$ python3 -q
>>> import numpy as np
>>> np.set_printoptions(precision=2, suppress=True, linewidth=100)
>>> mat = np.loadtxt("w.csv", delimiter=",")
>>> mat
array([[ -0.9,  -0.7,   0.6,  -0.8,  -0.4,   1.7,   0.2],
       [ -0.6,  -1.6,   0.3,   0.4,  -0.4,  -0.4,  -0.1],
       [  1.7,   0.5,  -0.6,  -0.5,  -1.5,   0.5,  -0.9],
       [ -0.3,   1.1,  -0.6,   0.4,  -2.9,   0.4,   0.1],
       [  1.6,  -0.7,   1.7,  -1.4,  -3.2,   1.7,   0.3],
       [  0. ,   2.1,   0.9,   0.3,   2.1,  -1.1,  -1.3],
       [ -0.8,  -0.1,  -0.3,  -0.8,   0.6,   0. ,  -0.5],
       [  0.8,   1.3,   0.1,  -0.3,  -2.2,   0.9,   0.5],
       [  0.5,   0. ,  -1. ,  -0.4,   0.6,  -1.1,   0.9],
       [ -0.8,   0.3,   0.1,  -0.9,  -0.2,  -0.7,  -0.6],
       [ -1.1,   0.4,   0.7,  -0.3,  -0.3,   0.6,   0. ],
       [ -0.7,  -0.3,   0.4,   1.4,   0.4,  -2.1,   0.9],
       [ -0.6,  -0.5,   0.2,   1.7,  -1.7,  -0.7,   0.6],
       [  1.2,  -1.1,  -0.8,   0. ,   0.4,  -0.4,  -1.2],
       [  0.6,   0.1,   0.7,   0.9,  -1.3,  -0.1,  -0.1],
       [ -0.3,   0. ,   0.1,  -0.1,  -0.3,   0. ,   0.9],
       [ -1. ,   0.5,   0.1,   0.4,   0.8,   0.5,   0.6],
       [  1.4,  -0.2,  -0.4,   0.5,  -0.5,  -0.5,  -1. ],
       [  0.7,  -1.4,  -0.9,  -0.1,   1.2,  -0.3,  -0.3],
       [ -0.3,   0.2,  -0.4,   0. ,  -1.6,  -1.4,  -1.7],
       [ -0.8,   0.7,   0.3,   0.7,  -1.4,  -0.2,  -0.7],
       [  1.6,  -2.1,  -0.9,  -1.2,  -0.4,  -0.1,   0.9],
       [  0.3,   0. ,  -1.8,  -1.1,  -0.7,  -0.2,  -1.1],
       [  0. ,   0.5,   4.5, -10.5,  -5.5,   0.5,  -1. ],
       [  1.4,  -1.1,  -2.6,  -0.6,  -0.8,  -0.2,   1. ],
       [ -1.8,   0.6,   0.3,   0.1,   0.6,   0. ,  -0.1],
       [  0.7,  -0.5,   0.4,   0.7,  -0.2,   0.1,  -0.6],
       [ -0.4,  -1.3,  -1.2,  -1.5,   0. ,   0.6,  -1. ],
       [ -0.1,  -1.8,   1.4,   0.7,   0.8,   0.2,  -1.3],
       [  1.3,   1.6,  -0.3,  -0.1,  -0.1,   0.8,  -1.1],
       [  0.2,  -0.4,  -1.2,  -1.1,  -0.6,   0.4,   1.3],
       [  0.5,  -0.3,  -2.6,  -0.2,   0. ,  -1.6,   0.2],
       [  2.7,   1.8,   0.6,   1.2,  -0.4,   2.6,  -0.1],
       [ -0.6,   1.1,  -0.5,   0.6,  -1.9,  -1.3,   0.3],
       [ -1.7,  -0.9,   0.2,   0. ,   0.4,  -0.5,   1.6],
       [ -0.3,   0.7,   0.2,   1.3,   0.8,   1.3,   0.8],
       [  0. ,   0.8,   1.9,  -1.7,   1.3,   0.9,  -1.3],
       [ -0.4,   1.2,   0.2,  -0.7,   0.9,  -1. ,   2.4],
       [  1.6,  -1.4,  -0.1,   0.7,   0.1,   0.9,  -1.6]])
>>> theta = np.radians(45)
>>> R = np.eye(7)
>>> R[1, 1] = R[4, 4] = np.cos(theta)
>>> R[1, 4], R[4, 1] = -np.sin(theta), np.sin(theta)
>>> R
array([[ 1.  ,  0.  ,  0.  ,  0.  ,  0.  ,  0.  ,  0.  ],
       [ 0.  ,  0.71,  0.  ,  0.  , -0.71,  0.  ,  0.  ],
       [ 0.  ,  0.  ,  1.  ,  0.  ,  0.  ,  0.  ,  0.  ],
       [ 0.  ,  0.  ,  0.  ,  1.  ,  0.  ,  0.  ,  0.  ],
       [ 0.  ,  0.71,  0.  ,  0.  ,  0.71,  0.  ,  0.  ],
       [ 0.  ,  0.  ,  0.  ,  0.  ,  0.  ,  1.  ,  0.  ],
       [ 0.  ,  0.  ,  0.  ,  0.  ,  0.  ,  0.  ,  1.  ]])
>>> other = mat @ R.T
>>> np.round(np.linalg.det(R), 2), round(np.trace(R), 2)
(np.float64(1.0), np.float64(6.41))
>>> np.allclose(np.linalg.norm(mat, axis=1), np.linalg.norm(other, axis=1))
True
>>> np.abs(other - mat).max(axis=0)
array([0.  , 3.74, 0.  , 0.  , 1.96, 0.  , 0.  ])
>>> J = np.array([[0.6, -1.0, 0.3, 0.6, -1.0],
...     [1.1, -0.4, -0.4, 0.2, 0.8],
...     [-0.6, 0.0, -1.2, 0.4, 2.6],
...     [-0.7, 0.5, -0.2, 0.4, -1.3],
...     [-0.6, 0.4, 0.3, 0.8, 1.0],
...     [5.0, -1.5, -4.0, 0.0, -2.5],
...     [2.7, -1.3, -0.2, -1.3, 0.4],
...     [0.0, 1.4, 2.0, -1.7, -0.6],
...     [0.2, -0.6, 0.9, 2.5, -0.7],
...     [-0.7, -0.2, 0.8, -0.7, -0.1]])
>>> vec = np.array([-2, 2, 1, 0, 0])
>>> (J @ vec).argmax()
np.int64(7)
>>> J * vec
array([[ -1.2,  -2. ,   0.3,   0. ,  -0. ],
       [ -2.2,  -0.8,  -0.4,   0. ,   0. ],
       [  1.2,   0. ,  -1.2,   0. ,   0. ],
       [  1.4,   1. ,  -0.2,   0. ,  -0. ],
       [  1.2,   0.8,   0.3,   0. ,   0. ],
       [-10. ,  -3. ,  -4. ,   0. ,  -0. ],
       [ -5.4,  -2.6,  -0.2,  -0. ,   0. ],
       [ -0. ,   2.8,   2. ,  -0. ,  -0. ],
       [ -0.4,  -1.2,   0.9,   0. ,  -0. ],
       [  1.4,  -0.4,   0.8,  -0. ,  -0. ]])
>>> np.sign((J @ vec).round(6))
array([-1., -1.,  0.,  1.,  1., -1., -1.,  1., -1.,  1.])
>>> rng = np.random.default_rng(33)
>>> data = np.eye(11, dtype=int)[rng.permutation(11)]
>>> data
array([[0, 0, 0, 0, 0, 0, 0, 0, 1, 0, 0],
       [1, 0, 0, 0, 0, 0, 0, 0, 0, 0, 0],
       [0, 0, 0, 0, 0, 0, 1, 0, 0, 0, 0],
       [0, 1, 0, 0, 0, 0, 0, 0, 0, 0, 0],
       [0, 0, 0, 0, 0, 0, 0, 0, 0, 1, 0],
       [0, 0, 0, 0, 1, 0, 0, 0, 0, 0, 0],
       [0, 0, 0, 1, 0, 0, 0, 0, 0, 0, 0],
       [0, 0, 0, 0, 0, 1, 0, 0, 0, 0, 0],
       [0, 0, 0, 0, 0, 0, 0, 0, 0, 0, 1],
       [0, 0, 1, 0, 0, 0, 0, 0, 0, 0, 0],
       [0, 0, 0, 0, 0, 0, 0, 1, 0, 0, 0]])
>>> # row-stochastic, so 1 is an eigenvalue
>>> np.linalg.svd(data, compute_uv=False)
array([1., 1., 1., 1., 1., 1., 1., 1., 1., 1., 1.])
>>> data @ data.T
array([[1, 0, 0, 0, 0, 0, 0, 0, 0, 0, 0],
       [0, 1, 0, 0, 0, 0, 0, 0, 0, 0, 0],
       [0, 0, 1, 0, 0, 0, 0, 0, 0, 0, 0],
       [0, 0, 0, 1, 0, 0, 0, 0, 0, 0, 0],
       [0, 0, 0, 0, 1, 0, 0, 0, 0, 0, 0],
       [0, 0, 0, 0, 0, 1, 0, 0, 0, 0, 0],
       [0, 0, 0, 0, 0, 0, 1, 0, 0, 0, 0],
       [0, 0, 0, 0, 0, 0, 0, 1, 0, 0, 0],
       [0, 0, 0, 0, 0, 0, 0, 0, 1, 0, 0],
       [0, 0, 0, 0, 0, 0, 0, 0, 0, 1, 0],
       [0, 0, 0, 0, 0, 0, 0, 0, 0, 0, 1]])
>>> np.linalg.pinv(data)
array([[0., 1., 0., 0., 0., 0., 0., 0., 0., 0., 0.],
       [0., 0., 0., 1., 0., 0., 0., 0., 0., 0., 0.],
       [0., 0., 0., 0., 0., 0., 0., 0., 0., 1., 0.],
       [0., 0., 0., 0., 0., 0., 1., 0., 0., 0., 0.],
       [0., 0., 0., 0., 0., 1., 0., 0., 0., 0., 0.],
       [0., 0., 0., 0., 0., 0., 0., 1., 0., 0., 0.],
       [0., 0., 1., 0., 0., 0., 0., 0., 0., 0., 0.],
       [0., 0., 0., 0., 0., 0., 0., 0., 0., 0., 1.],
       [1., 0., 0., 0., 0., 0., 0., 0., 0., 0., 0.],
       [0., 0., 0., 0., 1., 0., 0., 0., 0., 0., 0.],
       [0., 0., 0., 0., 0., 0., 0., 0., 1., 0., 0.]])
>>> np.linalg.matrix_power(data, 3)
array([[0, 0, 0, 0, 0, 0, 0, 1, 0, 0, 0],
       [0, 0, 0, 0, 0, 0, 0, 0, 0, 0, 1],
       [0, 1, 0, 0, 0, 0, 0, 0, 0, 0, 0],
       [0, 0, 0, 0, 0, 0, 0, 0, 1, 0, 0],
       [0, 0, 0, 0, 0, 0, 1, 0, 0, 0, 0],
       [0, 0, 1, 0, 0, 0, 0, 0, 0, 0, 0],
       [1, 0, 0, 0, 0, 0, 0, 0, 0, 0, 0],
       [0, 0, 0, 0, 0, 0, 0, 0, 0, 1, 0],
       [0, 0, 0, 0, 0, 1, 0, 0, 0, 0, 0],
       [0, 0, 0, 1, 0, 0, 0, 0, 0, 0, 0],
       [0, 0, 0, 0, 1, 0, 0, 0, 0, 0, 0]])
>>> round(np.linalg.det(data), 2)
np.float64(1.0)
>>> np.allclose(data @ data.T, data.T @ data)
True
>>> Q, R = np.linalg.qr(data)
>>> Q @ R
array([[0., 0., 0., 0., 0., 0., 0., 0., 1., 0., 0.],
       [1., 0., 0., 0., 0., 0., 0., 0., 0., 0., 0.],
       [0., 0., 0., 0., 0., 0., 1., 0., 0., 0., 0.],
       [0., 1., 0., 0., 0., 0., 0., 0., 0., 0., 0.],
       [0., 0., 0., 0., 0., 0., 0., 0., 0., 1., 0.],
       [0., 0., 0., 0., 1., 0., 0., 0., 0., 0., 0.],
       [0., 0., 0., 1., 0., 0., 0., 0., 0., 0., 0.],
       [0., 0., 0., 0., 0., 1., 0., 0., 0., 0., 0.],
       [0., 0., 0., 0., 0., 0., 0., 0., 0., 0., 1.],
       [0., 0., 1., 0., 0., 0., 0., 0., 0., 0., 0.],
       [0., 0., 0., 0., 0., 0., 0., 1., 0., 0., 0.]])
>>> np.abs(np.diag(R))
array([1., 1., 1., 1., 1., 1., 1., 1., 1., 1., 1.])
>>> Q.shape, R.shape
((11, 11), (11, 11))
>>> Q.T @ Q
array([[1., 0., 0., 0., 0., 0., 0., 0., 0., 0., 0.],
       [0., 1., 0., 0., 0., 0., 0., 0., 0., 0., 0.],
       [0., 0., 1., 0., 0., 0., 0., 0., 0., 0., 0.],
       [0., 0., 0., 1., 0., 0., 0., 0., 0., 0., 0.],
       [0., 0., 0., 0., 1., 0., 0., 0., 0., 0., 0.],
       [0., 0., 0., 0., 0., 1., 0., 0., 0., 0., 0.],
       [0., 0., 0., 0., 0., 0., 1., 0., 0., 0., 0.],
       [0., 0., 0., 0., 0., 0., 0., 1., 0., 0., 0.],
       [0., 0., 0., 0., 0., 0., 0., 0., 1., 0., 0.],
       [0., 0., 0., 0., 0., 0., 0., 0., 0., 1., 0.],
       [0., 0., 0., 0., 0., 0., 0., 0., 0., 0., 1.]])
>>> np.trace(Q @ Q.T)
np.float64(11.0)
>>> R
array([[-1.,  0.,  0.,  0.,  0.,  0.,  0.,  0.,  0.,  0.,  0.],
       [ 0., -1.,  0.,  0.,  0.,  0.,  0.,  0.,  0.,  0.,  0.],
       [ 0.,  0., -1.,  0.,  0.,  0.,  0.,  0.,  0.,  0.,  0.],
       [ 0.,  0.,  0., -1.,  0.,  0.,  0.,  0.,  0.,  0.,  0.],
       [ 0.,  0.,  0.,  0., -1.,  0.,  0.,  0.,  0.,  0.,  0.],
       [ 0.,  0.,  0.,  0.,  0., -1.,  0.,  0.,  0.,  0.,  0.],
       [ 0.,  0.,  0.,  0.,  0.,  0., -1.,  0.,  0.,  0.,  0.],
       [ 0.,  0.,  0.,  0.,  0.,  0.,  0., -1.,  0.,  0.,  0.],
       [ 0.,  0.,  0.,  0.,  0.,  0.,  0.,  0., -1.,  0.,  0.],
       [ 0.,  0.,  0.,  0.,  0.,  0.,  0.,  0.,  0., -1.,  0.],
       [ 0.,  0.,  0.,  0.,  0.,  0.,  0.,  0.,  0.,  0.,  1.]])
>>> np.allclose(R.T @ R, data.T @ data)
True
>>> other = np.linalg.inv(R)
>>> R @ other
array([[1., 0., 0., 0., 0., 0., 0., 0., 0., 0., 0.],
       [0., 1., 0., 0., 0., 0., 0., 0., 0., 0., 0.],
       [0., 0., 1., 0., 0., 0., 0., 0., 0., 0., 0.],
       [0., 0., 0., 1., 0., 0., 0., 0., 0., 0., 0.],
       [0., 0., 0., 0., 1., 0., 0., 0., 0., 0., 0.],
       [0., 0., 0., 0., 0., 1., 0., 0., 0., 0., 0.],
       [0., 0., 0., 0., 0., 0., 1., 0., 0., 0., 0.],
       [0., 0., 0., 0., 0., 0., 0., 1., 0., 0., 0.],
       [0., 0., 0., 0., 0., 0., 0., 0., 1., 0., 0.],
       [0., 0., 0., 0., 0., 0., 0., 0., 0., 1., 0.],
       [0., 0., 0., 0., 0., 0., 0., 0., 0., 0., 1.]])
>>> round(float(np.linalg.det(R) * np.linalg.det(other)), 2)
1.0
>>> round(float(np.linalg.slogdet(R)[0]), 2)
1.0
>>> np.linalg.det(R) * other
array([[-1., -0., -0., -0., -0., -0., -0., -0., -0., -0., -0.],
       [-0., -1., -0., -0., -0., -0., -0., -0., -0., -0., -0.],
       [-0., -0., -1., -0., -0., -0., -0., -0., -0., -0., -0.],
       [-0., -0., -0., -1., -0., -0., -0., -0., -0., -0., -0.],
       [-0., -0., -0., -0., -1., -0., -0., -0., -0., -0., -0.],
       [-0., -0., -0., -0., -0., -1., -0., -0., -0., -0., -0.],
       [-0., -0., -0., -0., -0., -0., -1., -0., -0., -0., -0.],
       [-0., -0., -0., -0., -0., -0., -0., -1., -0., -0., -0.],
       [-0., -0., -0., -0., -0., -0., -0., -0., -1., -0., -0.],
       [-0., -0., -0., -0., -0., -0., -0., -0., -0., -1., -0.],
       [ 0.,  0.,  0.,  0.,  0.,  0.,  0.,  0.,  0.,  0.,  1.]])
>>> (np.abs(other) > 1e-9).astype(int)
array([[1, 0, 0, 0, 0, 0, 0, 0, 0, 0, 0],
       [0, 1, 0, 0, 0, 0, 0, 0, 0, 0, 0],
       [0, 0, 1, 0, 0, 0, 0, 0, 0, 0, 0],
       [0, 0, 0, 1, 0, 0, 0, 0, 0, 0, 0],
       [0, 0, 0, 0, 1, 0, 0, 0, 0, 0, 0],
       [0, 0, 0, 0, 0, 1, 0, 0, 0, 0, 0],
       [0, 0, 0, 0, 0, 0, 1, 0, 0, 0, 0],
       [0, 0, 0, 0, 0, 0, 0, 1, 0, 0, 0],
       [0, 0, 0, 0, 0, 0, 0, 0, 1, 0, 0],
       [0, 0, 0, 0, 0, 0, 0, 0, 0, 1, 0],
       [0, 0, 0, 0, 0, 0, 0, 0, 0, 0, 1]])
>>> np.linalg.inv(other)
array([[-1., -0., -0., -0., -0., -0., -0., -0., -0., -0., -0.],
       [-0., -1., -0., -0., -0., -0., -0., -0., -0., -0., -0.],
       [-0., -0., -1., -0., -0., -0., -0., -0., -0., -0., -0.],
       [-0., -0., -0., -1., -0., -0., -0., -0., -0., -0., -0.],
       [-0., -0., -0., -0., -1., -0., -0., -0., -0., -0., -0.],
       [-0., -0., -0., -0., -0., -1., -0., -0., -0., -0., -0.],
       [-0., -0., -0., -0., -0., -0., -1., -0., -0., -0., -0.],
       [-0., -0., -0., -0., -0., -0., -0., -1., -0., -0., -0.],
       [-0., -0., -0., -0., -0., -0., -0., -0., -1., -0., -0.],
       [-0., -0., -0., -0., -0., -0., -0., -0., -0., -1., -0.],
       [ 0.,  0.,  0.,  0.,  0.,  0.,  0.,  0.,  0.,  0.,  1.]])
>>> E = np.array([[0.0, 0.0, 0.0, 1.0, 0.0],
...     [0.0, 0.0, 1.0, 2.0, 0.0],
...     [0.0, 1.0, 0.0, 0.0, 0.0],
...     [1.0, 2.0, 0.0, 0.0, 0.0],
...     [0.0, 0.0, 0.0, 0.0, 0.0]])
>>> left, sig, Vh = np.linalg.svd(E)
>>> V = Vh[:(sig > 1e-8).sum()]
>>> vec = E[3] + -3 * E[2] + rng.integers(2) * np.eye(5)[2]
>>> vec
array([ 1., -1.,  1.,  0.,  0.])
>>> np.allclose(V.T @ V @ vec, vec)
True
>>> np.linalg.matrix_rank(np.vstack([E, vec]))
np.int64(4)
>>> np.allclose(E[:-1].T @ np.linalg.lstsq(E[:-1].T, E[-1])[0], E[-1])
True
>>> np.round(E @ np.linalg.pinv(E) @ E, 2) + 0
array([[0., 0., 0., 1., 0.],
       [0., 0., 1., 2., 0.],
       [0., 1., 0., 0., 0.],
       [1., 2., 0., 0., 0.],
       [0., 0., 0., 0., 0.]])
>>> np.unique(E.round(6), axis=0).shape
(5, 5)
>>> np.linalg.lstsq(E[:-1].T, E[-1])[2]
np.int32(4)
>>> np.sort(np.abs(np.linalg.eigvals(E)))
array([0.  , 0.41, 0.41, 2.41, 2.41])
>>> (E + E.T) / 2
array([[0., 0., 0., 1., 0.],
       [0., 0., 1., 2., 0.],
       [0., 1., 0., 0., 0.],
       [1., 2., 0., 0., 0.],
       [0., 0., 0., 0., 0.]])
>>> np.linalg.matrix_power(E, 2)
array([[1., 2., 0., 0., 0.],
       [2., 5., 0., 0., 0.],
       [0., 0., 1., 2., 0.],
       [0., 0., 2., 5., 0.],
       [0., 0., 0., 0., 0.]])
>>> round(float(np.abs(np.linalg.eigvals(E)).max()), 2)
2.41
>>> np.trace(E)
np.float64(0.0)
>>> [round(float(np.linalg.det(E[:i, :i])), 2) + 0 for i in range(1, 6)]
[0.0, 0.0, 0.0, 1.0, 0.0]
>>> np.all(np.linalg.eigvalsh(E) > 0)
np.False_
>>> arr = np.loadtxt("mat.csv", delimiter=",")
>>> arr
array([[ -6.66,  -2.55,  -2.9 ,   4.73,  -7.21,  -3.3 ,  -9.92,   0.94,   6.44,  -2.59,   5.11,
          1.07,   4.65,  -2.77],
       [ -5.63,  -0.97,  -2.75,   6.99,  -9.5 ,  -3.31, -11.74,   1.46,   7.72,  -1.05,   3.65,
          2.05,   3.8 ,  -3.21],
       [ -6.49,   0.96,  -1.62,   4.3 ,  -5.42,  -4.62, -12.02,   2.  ,   6.73,  -1.2 ,   4.88,
          0.16,   3.32,  -1.94],
       [ -7.39,  -0.76,  -1.93,   7.57,  -5.09,  -3.32, -10.19,   1.98,   5.78,  -4.66,   5.02,
         -0.21,   3.64,  -2.19],
       [  6.27,  -1.27,  -2.78,  -0.2 ,   4.39,   3.21,   8.43,  -5.09,  -7.12,  -4.4 ,   3.63,
         -6.71,  -5.62,  -2.11],
       [  3.66,   0.84,  -1.41,   0.44,   3.64,   6.08,  10.27,  -4.62,  -7.3 ,  -3.81,   2.78,
         -4.52,  -4.41,  -2.09],
       [ -9.28,  -0.55,  -5.23,   6.02,  -7.45,  -4.83, -10.32,   2.13,   6.63,  -4.16,   4.68,
         -0.06,   3.06,  -4.94],
       [ -7.41,   0.07,  -2.43,   5.12,  -6.71,  -3.61, -10.84,   4.63,   7.52,  -3.75,   3.93,
          0.31,   2.72,  -1.47],
       [ -7.15,  -0.89,  -2.02,   5.78,  -8.76,  -4.29, -12.18,   3.03,   8.02,  -2.09,   4.61,
          0.15,   4.48,  -2.34],
       [ -7.37,  -1.13,  -3.29,   6.86,  -5.87,  -3.4 , -10.6 ,   3.09,   6.77,  -2.6 ,   4.11,
          1.45,   2.79,  -2.53],
       [ -5.7 ,  -0.35,  -4.3 ,   4.48,  -4.98,  -3.3 , -10.99,   3.14,   5.92,  -3.39,   2.46,
          0.53,   3.74,  -2.88],
       [ -8.66,  -0.42,  -2.58,   6.34,  -5.62,  -3.29, -12.21,   2.67,   6.6 ,  -3.72,   6.71,
          0.42,   2.63,  -3.83],
       [  6.92,  -0.61,  -5.29,  -0.41,   3.2 ,   4.83,   9.72,  -4.28,  -7.9 ,  -5.71,   2.8 ,
         -5.  ,  -4.2 ,  -1.92],
       [  4.71,  -0.48,  -4.95,  -1.05,   3.13,   5.2 ,  10.47,  -1.4 ,  -8.65,  -2.84,   4.55,
         -4.04,  -4.39,  -2.06],
       [ -6.87,  -1.18,  -1.56,   6.74,  -5.93,  -3.11, -10.78,   2.36,   7.85,  -2.05,   3.15,
          0.37,   4.51,  -3.32],
       [ -5.9 ,  -2.9 ,  -2.57,   6.12,  -4.24,  -3.4 , -12.06,   3.2 ,   6.04,  -3.27,   3.27,
          2.12,   3.19,  -2.93],
       [  6.51,   0.68,  -4.45,  -0.24,   5.28,   3.22,  10.17,  -4.56,  -8.6 ,  -3.19,   4.36,
         -5.64,  -4.34,  -3.31]])
>>> other = np.c_[arr[:, :8] @ np.array([[-2, 2, 1, -1, 0, -3, -1, -1],
...     [-1, -3, -2, 0, 0, -1, -2, 2],
...     [-2, -3, -3, 2, -2, -3, 2, 0],
...     [0, -1, 1, -2, 3, -2, -2, -1],
...     [-2, 2, 1, -3, 1, 1, -3, 3],
...     [-3, 0, -1, -2, -3, 2, 1, -2],
...     [0, -3, -3, -2, 0, 0, 3, 3],
...     [-2, -3, 1, 1, -3, 3, -2, 0]]), np.array([5, -2, 3, -3, 3, -3, 0, 4, 0, -3, 1, -4, 4, -5, -5, -5, 1])]
>>> other
array([[ 44.11,  10.82,  38.66,  40.41,  19.86,  10.78, -16.81, -47.96,   5.  ],
       [ 43.74,   4.75,  42.04,  46.21,  22.52,   0.39, -24.86, -60.4 ,  -2.  ],
       [ 35.96,   3.92,  38.01,  46.19,  18.58,   6.11, -35.69, -38.97,   3.  ],
       [ 35.58,   0.17,  38.27,  32.66,  25.5 ,   7.79, -32.67, -40.9 ,  -3.  ],
       [-13.94,  23.65, -12.25, -52.97,  14.99, -13.26,  16.62,  23.43,   3.  ],
       [-21.62,  -1.08, -31.22, -55.6 ,   3.4 ,  -6.53,  26.17,  27.15,  -3.  ],
       [ 54.7 ,   2.43,  44.  ,  41.56,  29.17,  21.32, -29.82, -41.49,   0.  ],
       [ 34.6 ,  -7.65,  38.91,  45.97,  10.45,  19.17, -33.09, -43.  ,   4.  ],
       [ 43.56,  -1.42,  41.57,  53.8 ,  16.4 ,   8.59, -27.28, -54.65,   0.  ],
       [ 38.21,   2.45,  44.04,  35.77,  22.22,  15.99, -34.44, -44.36,  -3.  ],
       [ 33.93,  11.66,  46.81,  34.8 ,  17.54,  19.23, -38.77, -40.79,   1.  ],
       [ 38.67,   2.72,  43.23,  41.35,  20.42,  17.27, -36.74, -45.43,  -4.  ],
       [-14.98,  22.03, -11.47, -59.66,  10.9 ,  -3.44,  17.49,  21.37,   4.  ],
       [-18.1 ,   5.81, -15.41, -54.64,  -1.52,  12.63,  18.47,  25.78,  -5.  ],
       [ 34.51,   1.14,  38.79,  38.2 ,  19.66,   7.92, -29.75, -46.14,  -5.  ],
       [ 32.12,  16.59,  52.27,  35.36,  19.86,  14.63, -38.94, -48.12,  -5.  ],
       [-15.9 ,  18.3 , -14.75, -62.11,  17.48,  -8.34,  10.72,  35.  ,   1.  ]])
>>> np.linalg.matrix_rank(np.c_[arr, other])
np.int64(15)
